$ ipython --no-banner

In [1]: import numpy as np

In [2]: np.set_printoptions(suppress=True, linewidth=200)

In [3]: K = np.load("w.npy")

In [4]: print(K.round(1) + 0)
[[ 1.1  0.5  0.6  0.1  0.9 -0.4  0.2 -0.5 -0.9]
 [-0.2  0.6  0.4  0.3 -0.3  1.6 -0.4  0.  -0.7]
 [ 0.   1.4  0.8  0.  -0.6 -0.4  0.1 -0.1  0.9]
 [-0.6  0.6 -0.7  0.4 -0.2 -0.4  1.1  0.5 -0.9]
 [-0.6  0.6 -0.6 -1.2  0.7  0.3  0.2 -1.   0.1]
 [ 0.3 -0.4  0.8 -1.2 -0.3  0.3  1.   0.7 -0.1]
 [-0.1  0.2  0.  -0.9 -0.6 -0.7 -1.2  0.4 -0.8]
 [ 0.   0.5 -0.1 -0.1  1.2  0.2 -0.4  1.3  0.4]
 [-1.4 -0.4  1.2  0.2  0.6 -0.4 -0.1 -0.1 -0.3]]

In [5]: Uu, s, VT = np.linalg.svd(K, full_matrices=False)

In [6]: print(np.round(s / s[0], 1))
[1. 1. 1. 1. 1. 1. 1. 1. 1.]

In [7]: print(np.round(Uu.T @ Uu, 1) + 0)
[[1. 0. 0. 0. 0. 0. 0. 0. 0.]
 [0. 1. 0. 0. 0. 0. 0. 0. 0.]
 [0. 0. 1. 0. 0. 0. 0. 0. 0.]
 [0. 0. 0. 1. 0. 0. 0. 0. 0.]
 [0. 0. 0. 0. 1. 0. 0. 0. 0.]
 [0. 0. 0. 0. 0. 1. 0. 0. 0.]
 [0. 0. 0. 0. 0. 0. 1. 0. 0.]
 [0. 0. 0. 0. 0. 0. 0. 1. 0.]
 [0. 0. 0. 0. 0. 0. 0. 0. 1.]]

In [8]: print(np.round(VT @ VT.T, 1) + 0)
[[1. 0. 0. 0. 0. 0. 0. 0. 0.]
 [0. 1. 0. 0. 0. 0. 0. 0. 0.]
 [0. 0. 1. 0. 0. 0. 0. 0. 0.]
 [0. 0. 0. 1. 0. 0. 0. 0. 0.]
 [0. 0. 0. 0. 1. 0. 0. 0. 0.]
 [0. 0. 0. 0. 0. 1. 0. 0. 0.]
 [0. 0. 0. 0. 0. 0. 1. 0. 0.]
 [0. 0. 0. 0. 0. 0. 0. 1. 0.]
 [0. 0. 0. 0. 0. 0. 0. 0. 1.]]

In [9]: print(round(float(np.sqrt((s ** 2).sum())), 1), round(float(np.linalg.norm(K)), 1))
6.0 6.0

In [10]: print(s.round(1))
[2. 2. 2. 2. 2. 2. 2. 2. 2.]

In [11]: print(Uu.shape, s.shape, VT.shape)
(9, 9) (9,) (9, 9)

In [12]: print(np.allclose(Uu * s @ VT, K))
True

In [13]: x = np.array([-3, -1, 2, -3, -2, -2, 0, -2, 1])

In [14]: rhs = K @ x

In [15]: print(rhs.round(1))
[-3.9 -3.4  3.4 -2.1  3.6  3.   3.7 -5.5  6. ]

In [16]: print(np.round(np.linalg.solve(K.T, K[4]), 1) + 0)
[0. 0. 0. 0. 1. 0. 0. 0. 0.]

In [17]: print(np.round(np.linalg.solve(K, rhs), 1) + 0)
[-3. -1.  2. -3. -2. -2.  0. -2.  1.]

In [18]: f = np.array([3, 2, -3, 2, 0, 0, 1, 2, 2])

In [19]: Y = K + np.outer(f, np.eye(9)[8])

In [20]: print(Y.round(1) + 0)
[[ 1.1  0.5  0.6  0.1  0.9 -0.4  0.2 -0.5  2.1]
 [-0.2  0.6  0.4  0.3 -0.3  1.6 -0.4  0.   1.3]
 [ 0.   1.4  0.8  0.  -0.6 -0.4  0.1 -0.1 -2.1]
 [-0.6  0.6 -0.7  0.4 -0.2 -0.4  1.1  0.5  1.1]
 [-0.6  0.6 -0.6 -1.2  0.7  0.3  0.2 -1.   0.1]
 [ 0.3 -0.4  0.8 -1.2 -0.3  0.3  1.   0.7 -0.1]
 [-0.1  0.2  0.  -0.9 -0.6 -0.7 -1.2  0.4  0.2]
 [ 0.   0.5 -0.1 -0.1  1.2  0.2 -0.4  1.3  2.4]
 [-1.4 -0.4  1.2  0.2  0.6 -0.4 -0.1 -0.1  1.7]]

In [21]: rng = np.random.default_rng(39)

In [22]: lab = rng.permutation(9)

In [23]: print(lab)
[2 0 4 1 6 3 7 5 8]

In [24]: Y = K[lab][:, lab]

In [25]: print(np.round(np.diag(Y), 1))
[ 0.8  1.1  0.7  0.6 -1.2  0.4  1.3  0.3 -0.3]

In [26]: print(round(float(np.trace(Y)), 1))
3.8

In [27]: print(np.allclose(Y, K))
False

In [28]: Y = K / np.linalg.norm(K, axis=1, keepdims=True)

In [29]: gram = Y @ Y.T

In [30]: print(gram.round(1) + 0)
[[1. 0. 0. 0. 0. 0. 0. 0. 0.]
 [0. 1. 0. 0. 0. 0. 0. 0. 0.]
 [0. 0. 1. 0. 0. 0. 0. 0. 0.]
 [0. 0. 0. 1. 0. 0. 0. 0. 0.]
 [0. 0. 0. 0. 1. 0. 0. 0. 0.]
 [0. 0. 0. 0. 0. 1. 0. 0. 0.]
 [0. 0. 0. 0. 0. 0. 1. 0. 0.]
 [0. 0. 0. 0. 0. 0. 0. 1. 0.]
 [0. 0. 0. 0. 0. 0. 0. 0. 1.]]

In [31]: print(gram[3].round(1) + 0)
[0. 0. 0. 1. 0. 0. 0. 0. 0.]

In [32]: print((np.abs(gram) > 0.9).astype(int))
[[1 0 0 0 0 0 0 0 0]
 [0 1 0 0 0 0 0 0 0]
 [0 0 1 0 0 0 0 0 0]
 [0 0 0 1 0 0 0 0 0]
 [0 0 0 0 1 0 0 0 0]
 [0 0 0 0 0 1 0 0 0]
 [0 0 0 0 0 0 1 0 0]
 [0 0 0 0 0 0 0 1 0]
 [0 0 0 0 0 0 0 0 1]]

In [33]: print(np.round(np.linalg.norm(Y, axis=1), 1))
[1. 1. 1. 1. 1. 1. 1. 1. 1.]

In [34]: m1 = np.loadtxt("a.csv", delimiter=",")

In [35]: print(m1)
[[ -2.3   1.8   2.8]
 [  7.5  -9.3  -0.4]
 [ -1.8   3.    2.9]
 [  7.2  -9.   -2.4]
 [ -1.9   2.8   3. ]
 [ -7.4  -4.1   3.6]
 [  6.5 -10.1  -1.6]
 [ -7.   -2.9   3.1]
 [  7.7  -8.3  -2.7]
 [ -5.6  -3.6   3.5]
 [ -2.4   3.2   1.9]
 [  7.1 -10.   -2.6]
 [ -7.4  -3.3   2.7]
 [ -1.2   2.5   2. ]
 [ -7.4  -5.    3.5]
 [  4.   -9.1  -3.9]
 [  5.3  -8.1  -1.8]
 [ -0.7   5.    1.6]
 [  5.6  -9.3  -2.3]
 [ -1.5   1.9   2.5]
 [  7.1  -7.   -2.2]
 [  0.2   3.8   2.5]]

In [36]: q, evecs = np.linalg.qr(m1[:, :1])[0], np.linalg.qr(m1[:, 1:])[0]

In [37]: s = np.linalg.svd(q.T @ evecs, compute_uv=False)

In [38]: print(np.round(np.linalg.norm(q @ q.T - evecs @ evecs.T, 2), 1))
1.0

In [39]: print((s > 0.9).sum())
0
